$ python -q
>>> import numpy as np
>>> np.set_printoptions(suppress=True, linewidth=120)
>>> J = np.array([[0, 0, 0, 0], [0, 0, 0, 0], [-1, -2, 1, 2], [-2, 0, 0, 0]])
>>> proj = np.triu(np.array([[1, 2, 1, 2], [1, 1, 1, 0], [0, 0, 0, 1], [0, 1, 1, 2]]), 1) + np.eye(4)
>>> out = proj @ J @ np.linalg.inv(proj)
>>> out
array([[-5.,  8., -2., 14.],
       [-1.,  0.,  2.,  2.],
       [-3.,  4.,  0.,  8.],
       [-2.,  4., -2.,  6.]])
>>> np.linalg.matrix_rank(out)
np.int64(2)
>>> round(float(np.linalg.det(out)), 1)
-0.0
>>> mat = np.load("dump.npy")
>>> mat
array([[-21. ,  19.1, -20.7],
       [ -8.1,   7.4,  -6.3],
       [ -5.2,   5. ,  -3.2],
       [ -0.4,   1. ,   0.8],
       [ -0.3,   0.9,   0.8],
       [ -0.2,   0.7,   0.7],
       [  0. ,   0.3,   0.3],
       [  0. ,  -0.1,  -0.1],
       [ -0.1,  -0.7,  -1. ],
       [ -0.1,  -0.9,  -1.2],
       [ -0.2,  -1.4,  -1.8],
       [ -0.3,  -3.9,  -3.9],
       [  0. ,  -7.6,  -5.8],
       [  1. , -13.6,  -7.5],
       [  1.4, -15.6,  -7.8],
       [  1.6, -16.4,  -8. ],
       [  1.9, -17.7,  -8.1],
       [  3. , -21.9,  -8.4]])
>>> W1 = np.array([[1, 0], [1, 1], [1, -1]])
>>> b = np.array([-3, 2])
>>> act = np.maximum(mat @ W1 + b, 0)
>>> np.linalg.matrix_rank(act)
np.int64(1)
>>> C = np.array([[-6, -7], [3, -5]])
>>> np.round(act @ C, 1)
array([[ 125.4, -209. ],
       [  47.1,  -78.5],
       [  30.6,  -51. ],
       [   6.6,  -11. ],
       [   6.3,  -10.5],
       [   6. ,  -10. ],
       [   6. ,  -10. ],
       [   6. ,  -10. ],
       [   6.9,  -11.5],
       [   6.9,  -11.5],
       [   7.2,  -12. ],
       [   6. ,  -10. ],
       [   0.6,   -1. ],
       [   0. ,    0. ],
       [   0. ,    0. ],
       [   0. ,    0. ],
       [   0. ,    0. ],
       [   0. ,    0. ]])
>>> C2 = np.cov(mat, rowvar=False)
>>> np.round(np.linalg.eigvalsh(C2)[::-1], 1)
array([125.4,  37.6,   0.1])
>>> C2.shape
(3, 3)
>>> np.argsort(-mat.std(axis=0).round(6), kind="stable")
array([1, 0, 2])
>>> round(float(np.corrcoef(mat[:, 0], mat[:, 1])[0, 1]), 1)
-0.8
>>> C2.round(1)
array([[ 30.1, -43.8,  18.2],
       [-43.8, 104.5,  -0.3],
       [ 18.2,  -0.3,  28.6]])
>>> np.round(mat.mean(axis=0), 1)
array([-1.5, -3.6, -4.5])
>>> np.linalg.matrix_rank(mat)
np.int64(3)
>>> np.zeros(18, 3)
Traceback (most recent call last):
  File "<python-input-24>", line 1, in <module>
    np.zeros(18, 3)
    ~~~~~~~~^^^^^^^
TypeError: Cannot interpret '3' as a data type
>>> mat[:, 3]
Traceback (most recent call last):
  File "<python-input-25>", line 1, in <module>
    mat[:, 3]
    ~~~^^^^^^
IndexError: index 3 is out of bounds for axis 1 with size 3
>>> np.unravel_index(np.abs(mat).argmax(), mat.shape)
(np.int64(17), np.int64(1))
>>> np.round(mat.sum(axis=1), 1)
array([-22.6,  -7. ,  -3.4,   1.4,   1.4,   1.2,   0.6,  -0.2,  -1.8,  -2.2,  -3.4,  -8.1, -13.4, -20.1, -22. , -22.8,
       -23.9, -27.3])
